>>> import numpy as np
>>> np.set_printoptions(precision=3, suppress=True, linewidth=200)
>>> def rd(a):
...     return np.round(a, 3) + 0
... 
>>> data = np.array([[0, 2, 5], [1, 5, 1], [5, 0, 0], [5, 5, 2]])
>>> data
array([[0, 2, 5],
       [1, 5, 1],
       [5, 0, 0],
       [5, 5, 2]])
>>> P = data @ np.linalg.solve(data.T @ data, data.T)
>>> rd((np.eye(4) - P) @ data)
array([[0., 0., 0.],
       [0., 0., 0.],
       [0., 0., 0.],
       [0., 0., 0.]])
>>> rd(np.diag(P))
array([0.981, 0.673, 0.738, 0.608])
>>> rd(np.linalg.eigvalsh(P))
array([0., 1., 1., 1.])
>>> np.allclose(P @ P, P)
True
>>> cent = np.array([[-0.1, -1.3, 1.0]])
>>> rng = np.random.default_rng(3456)
>>> M = np.array([[1],
...     [2],
...     [0],
...     [1],
...     [1],
...     [0],
...     [1],
...     [1],
...     [1],
...     [2],
...     [0],
...     [1],
...     [0],
...     [2],
...     [1],
...     [1],
...     [0]]) @ cent + 0.05 * rng.normal(size=(17, 3))
>>> rd(M)
array([[-0.058, -1.276,  1.06 ],
       [-0.209, -2.587,  2.04 ],
       [ 0.019, -0.081,  0.047],
       [-0.136, -1.282,  0.938],
       [-0.081, -1.256,  1.044],
       [ 0.079, -0.007, -0.017],
       [-0.059, -1.379,  1.021],
       [-0.133, -1.363,  0.92 ],
       [-0.092, -1.318,  1.049],
       [-0.244, -2.65 ,  1.978],
       [-0.066, -0.038, -0.013],
       [-0.15 , -1.264,  1.001],
       [ 0.054, -0.003,  0.033],
       [-0.201, -2.603,  1.978],
       [-0.067, -1.23 ,  0.936],
       [-0.021, -1.309,  0.996],
       [-0.013,  0.049, -0.063]])
>>> d = np.linalg.norm(M[:, None] - M[None], axis=-1)
>>> np.linalg.matrix_rank(d ** 2)
np.int64(5)
>>> (d + 1e9 * np.eye(17)).round(6).argmin(axis=1)
array([ 4, 13, 12, 11,  0, 12,  8,  3,  0, 13,  2,  3,  5,  9,  3,  0, 10])
>>> d.mean(axis=1).argmax()
np.int64(9)
>>> np.unravel_index(d.round(6).argmax(), d.shape)
(np.int64(9), np.int64(16))
>>> d[10].round(6).argsort(kind="stable")[:4]
array([10,  2, 16, 12])
>>> np.flatnonzero(d[10] < d.mean() / 2)
array([ 2,  5, 10, 12, 16])
